% ipython --no-banner

In [1]: import numpy as np

In [2]: import numpy.linalg as la

In [3]: np.set_printoptions(suppress=True, linewidth=120)

In [4]: m1 = np.cumsum(np.array([[0, 1, 2, 2],
   ...:     [2, 2, 1, 2],
   ...:     [1, 2, 2, 1],
   ...:     [0, 1, 1, 0],
   ...:     [2, 1, 1, 0],
   ...:     [1, 1, 2, 2],
   ...:     [1, 0, 2, 1],
   ...:     [2, 1, 2, 0],
   ...:     [2, 2, 2, 0],
   ...:     [1, 0, 0, 2],
   ...:     [0, 2, 2, 0],
   ...:     [0, 0, 0, 2],
   ...:     [1, 1, 2, 0],
   ...:     [0, 1, 2, 2],
   ...:     [2, 2, 1, 1],
   ...:     [2, 2, 2, 2],
   ...:     [1, 2, 1, 1],
   ...:     [1, 2, 1, 0],
   ...:     [2, 1, 0, 2],
   ...:     [2, 2, 1, 0],
   ...:     [2, 0, 2, 0],
   ...:     [1, 1, 1, 1],
   ...:     [0, 1, 0, 2],
   ...:     [2, 1, 2, 0],
   ...:     [0, 1, 2, 1],
   ...:     [0, 1, 2, 1],
   ...:     [1, 0, 1, 1],
   ...:     [2, 1, 2, 2]]), axis=0)

In [5]: m1
Out[5]: 
array([[ 0,  1,  2,  2],
       [ 2,  3,  3,  4],
       [ 3,  5,  5,  5],
       [ 3,  6,  6,  5],
       [ 5,  7,  7,  5],
       [ 6,  8,  9,  7],
       [ 7,  8, 11,  8],
       [ 9,  9, 13,  8],
       [11, 11, 15,  8],
       [12, 11, 15, 10],
       [12, 13, 17, 10],
       [12, 13, 17, 12],
       [13, 14, 19, 12],
       [13, 15, 21, 14],
       [15, 17, 22, 15],
       [17, 19, 24, 17],
       [18, 21, 25, 18],
       [19, 23, 26, 18],
       [21, 24, 26, 20],
       [23, 26, 27, 20],
       [25, 26, 29, 20],
       [26, 27, 30, 21],
       [26, 28, 30, 23],
       [28, 29, 32, 23],
       [28, 30, 34, 24],
       [28, 31, 36, 25],
       [29, 31, 37, 26],
       [31, 32, 39, 28]])

In [6]: Ac = (m1 - m1.mean(axis=0)) / m1.std(axis=0)

In [7]: np.round(Ac.std(axis=0), 2)
Out[7]: array([1., 1., 1., 1.])

In [8]: coef = la.lstsq(np.delete(Ac, 1, axis=1), Ac[:, 1])[0]

In [9]: coef.round(2)
Out[9]: array([ 0.59, -0.1 ,  0.51])

In [10]: round(float(1 - np.var(Ac[:, 1] - np.delete(Ac, 1, axis=1) @ coef)), 2)
Out[10]: 0.99

In [11]: np.abs(coef).argmax()
Out[11]: np.int64(0)

In [12]: np.round(np.abs(la.svd(m1)[2][-1]), 2)
Out[12]: array([0.38, 0.63, 0.22, 0.65])

In [13]: D = la.norm(m1[:, None] - m1[None], axis=-1)

In [14]: D[:5, :5].round(2)
Out[14]: 
array([[0.  , 3.61, 6.56, 7.68, 9.75],
       [3.61, 0.  , 3.16, 4.47, 6.48],
       [6.56, 3.16, 0.  , 1.41, 3.46],
       [7.68, 4.47, 1.41, 0.  , 2.45],
       [9.75, 6.48, 3.46, 2.45, 0.  ]])

In [15]: np.flatnonzero(D[6] < D.mean() / 2)
Out[15]: array([ 2,  3,  4,  5,  6,  7,  8,  9, 10, 11])

In [16]: D.shape
Out[16]: (28, 28)

In [17]: np.unravel_index(D.round(6).argmax(), D.shape)
Out[17]: (np.int64(0), np.int64(27))

In [18]: vec = np.array([1, -4, 1, 3])

In [19]: target = m1 @ vec

In [20]: np.round(la.lstsq(m1, target)[0], 2)
Out[20]: array([ 1., -4.,  1.,  3.])

In [21]: target
Out[21]: array([ 4,  5,  3,  0, -1,  4, 10, 10,  6, 13,  7, 13, 12, 16, 14, 16, 13,  7, 11,  6, 10, 11, 13, 13, 14, 15, 20, 26])

In [22]: la.solve(m1, target)
LinAlgError: Last 2 dimensions of the array must be square


In [23]: rng = np.random.default_rng(8801)

In [24]: target = target + 0.02 * rng.normal(size=28)

In [25]: target.round(2)
Out[25]: 
array([ 4.  ,  4.96,  3.03, -0.02, -1.03,  3.99,  9.99, 10.01,  5.99, 13.01,  7.02, 13.  , 12.  , 16.05, 14.  , 15.99,
       12.96,  7.01, 11.01,  6.  , 10.  , 11.  , 12.98, 12.99, 13.98, 14.98, 19.97, 26.  ])

In [26]: coef, *_ = la.lstsq(m1, target)

In [27]: np.round(la.norm(target - m1 @ coef), 2)
Out[27]: np.float64(0.1)

In [28]: np.round(m1.T @ (target - m1 @ coef), 2) + 0
Out[28]: array([0., 0., 0., 0.])

In [29]: [round(float(la.norm(la.solve(m1.T @ m1 + lam * np.eye(4), m1.T @ target))), 2) for lam in (0, 1, 10, 100)]
Out[29]: [5.2, 4.77, 2.95, 0.93]

In [30]: coef.round()
Out[30]: array([ 1., -4.,  1.,  3.])

In [31]: feats = np.load("out5.npy")

In [32]: feats
Out[32]: 
array([[6., 1., 1., 1.],
       [1., 6., 1., 1.],
       [1., 1., 6., 1.],
       [1., 1., 1., 6.]])

In [33]: # equal to its transpose

In [34]: w, vecs = la.eigh(feats)

In [35]: vec = np.array([3, 1, 5, 1])

In [36]: np.abs(feats).sum(axis=1).max(), round(float(np.abs(w).max()), 2)
Out[36]: (np.float64(9.0), 9.0)

In [37]: np.round(la.eigvalsh(feats[1:, 1:]), 2)
Out[37]: array([5., 5., 8.])

In [38]: np.round(vecs * np.abs(w) @ vecs.T, 2)
Out[38]: 
array([[6., 1., 1., 1.],
       [1., 6., 1., 1.],
       [1., 1., 6., 1.],
       [1., 1., 1., 6.]])

In [39]: vec @ feats @ vec
Out[39]: np.float64(280.0)

In [40]: proj = np.triu(np.array([[2, 1, 1, 3], [0, 0, 3, 2], [0, 3, 1, 2], [1, 1, 1, 2]]), 1) + np.eye(4)

In [41]: Y = proj @ feats @ la.inv(proj)

In [42]: la.matrix_rank(Y)
Out[42]: np.int64(4)

In [43]: Y
Out[43]: 
array([[ 11.,   0.,   0., -12.],
       [  6.,   5.,   0., -12.],
       [  3.,   0.,   5.,  -6.],
       [  1.,   0.,   0.,   3.]])

In [44]: np.trace(Y), np.trace(feats)
Out[44]: (np.float64(24.0), np.float64(24.0))

In [45]: w, vecs = la.eigvalsh(feats)
ValueError: too many values to unpack (expected 2)


In [46]: w, vecs = la.eigh(feats)

In [47]: np.unique(w.round(6) + 0, return_counts=True)[1]
Out[47]: array([3, 1])

In [48]: (w > 1e-8).sum(), (w < -1e-8).sum()
Out[48]: (np.int64(4), np.int64(0))

In [49]: np.round(la.eigvalsh(feats @ feats), 2)
Out[49]: array([25., 25., 25., 81.])

In [50]: low = la.cholesky(feats)

In [51]: la.eigvalsh(feats).min() > 0
Out[51]: np.True_

In [52]: np.round(feats / np.sqrt(np.outer(np.diag(feats), np.diag(feats))), 2)
Out[52]: 
array([[1.  , 0.17, 0.17, 0.17],
       [0.17, 1.  , 0.17, 0.17],
       [0.17, 0.17, 1.  , 0.17],
       [0.17, 0.17, 0.17, 1.  ]])

In [53]: low.round(2)
Out[53]: 
array([[2.45, 0.  , 0.  , 0.  ],
       [0.41, 2.42, 0.  , 0.  ],
       [0.41, 0.35, 2.39, 0.  ],
       [0.41, 0.35, 0.3 , 2.37]])

In [54]: F = np.loadtxt("m.csv", delimiter=",")

In [55]: F.round(2)
Out[55]: 
array([[0.87, 0.34],
       [0.34, 0.13]])

In [56]: left, s, Vh = la.svd(F)

In [57]: vecs = Vh[:(s > 1e-8).sum()]

In [58]: vec = F[1] + 4 * F[0] + rng.integers(2) * np.eye(2)[1]

In [59]: vec.round(2)
Out[59]: array([3.82, 2.47])

In [60]: np.round(vecs.T @ vecs, 2)
Out[60]: 
array([[0.87, 0.34],
       [0.34, 0.13]])

In [61]: np.round(la.norm(vec - vecs.T @ vecs @ vec), 2)
Out[61]: np.float64(0.93)

In [62]: np.allclose(vecs.T @ vecs @ vec, vec)
Out[62]: False

In [63]: w, vecs = la.eigh(F)

In [64]: (w > 1e-8).sum(), (w < -1e-8).sum()
Out[64]: (np.int64(1), np.int64(0))

In [65]: np.round(la.eigvalsh(F + -3 * np.eye(2)), 2)
Out[65]: array([-3., -2.])

In [66]: w.sum(), np.trace(F)
Out[66]: (np.float64(1.0), np.float64(1.0))

In [67]: np.round(vecs.T @ vecs, 2) + 0
Out[67]: 
array([[1., 0.],
       [0., 1.]])

In [68]: np.abs(vecs[:, -1]).round(6).argmax()
Out[68]: np.int64(0)

In [69]: np.round(la.svd(F, compute_uv=False), 2) + 0
Out[69]: array([1., 0.])

In [70]: np.round(vecs.T @ F @ vecs, 2) + 0
Out[70]: 
array([[0., 0.],
       [0., 1.]])

In [71]: np.round(np.abs(vecs[:, -1]), 2)
Out[71]: array([0.93, 0.36])

In [72]: w.round(2) + 0
Out[72]: array([0., 1.])

In [73]: np.unique(w.round(6) + 0, return_counts=True)[1]
Out[73]: array([1, 1])

In [74]: r = la.matrix_rank(F)

In [75]: r
Out[75]: np.int64(1)

In [76]: N = la.svd(F)[2][r:].T

In [77]: [int(la.matrix_rank(np.delete(F, i, axis=0))) for i in range(2)]
Out[77]: [1, 1]

In [78]: np.round(N[:, 0] / N[np.abs(N[:, 0]).round(6).argmax(), 0], 2)
Out[78]: array([-0.38,  1.  ])

In [79]: [int(la.matrix_rank(F[:i])) for i in range(1, len(F) + 1)]
Out[79]: [1, 1]
